$ python -q
>>> import numpy as np
>>> np.set_printoptions(suppress=True, linewidth=200)
>>> def tidy(a):
...     return np.round(a, 2) + 0
... 
>>> F = np.load("dump.npy")
>>> F
array([[ 2, -1, -2,  2, -1, -1,  2],
       [-1,  2, -1, -2,  2, -1, -1],
       [-2, -1,  2, -1, -2,  2, -1],
       [ 2, -2, -1,  2, -1, -2,  2],
       [-1,  2, -2, -1,  2, -1, -2],
       [-1, -1,  2, -2, -1,  2, -1],
       [ 2, -1, -1,  2, -2, -1,  2]])
>>> Q, Rm = np.linalg.qr(F)
>>> np.trace(Q @ Q.T)
np.float64(7.0)
>>> Q.shape, Rm.shape
((7, 7), (7, 7))
>>> np.allclose(Rm.T @ Rm, F.T @ F)
True
>>> tidy(abs(Rm[0, 0])), tidy(np.linalg.norm(F[:, 0]))
(np.float64(4.36), np.float64(4.36))
>>> evals, V = np.linalg.eigh(F)
>>> tidy(V.T @ V)
array([[1., 0., 0., 0., 0., 0., 0.],
       [0., 1., 0., 0., 0., 0., 0.],
       [0., 0., 1., 0., 0., 0., 0.],
       [0., 0., 0., 1., 0., 0., 0.],
       [0., 0., 0., 0., 1., 0., 0.],
       [0., 0., 0., 0., 0., 1., 0.],
       [0., 0., 0., 0., 0., 0., 1.]])
>>> tidy(V.T @ F @ V)
array([[-1.61,  0.  ,  0.  ,  0.  ,  0.  ,  0.  ,  0.  ],
       [ 0.  , -1.39,  0.  ,  0.  ,  0.  ,  0.  ,  0.  ],
       [ 0.  ,  0.  , -0.51,  0.  ,  0.  ,  0.  ,  0.  ],
       [ 0.  ,  0.  ,  0.  ,  0.88,  0.  ,  0.  ,  0.  ],
       [ 0.  ,  0.  ,  0.  ,  0.  ,  1.1 ,  0.  ,  0.  ],
       [ 0.  ,  0.  ,  0.  ,  0.  ,  0.  ,  6.63,  0.  ],
       [ 0.  ,  0.  ,  0.  ,  0.  ,  0.  ,  0.  ,  8.9 ]])
>>> np.abs(V[:, -1]).round(6).argmax()
np.int64(3)
>>> tidy(np.abs(V[:, -1]))
array([0.48, 0.28, 0.25, 0.51, 0.25, 0.28, 0.48])
>>> tidy(np.linalg.svd(F, compute_uv=False))
array([8.9 , 6.63, 1.61, 1.39, 1.1 , 0.88, 0.51])
>>> tidy(evals.sum()), np.trace(F)
(np.float64(14.0), np.int64(14))
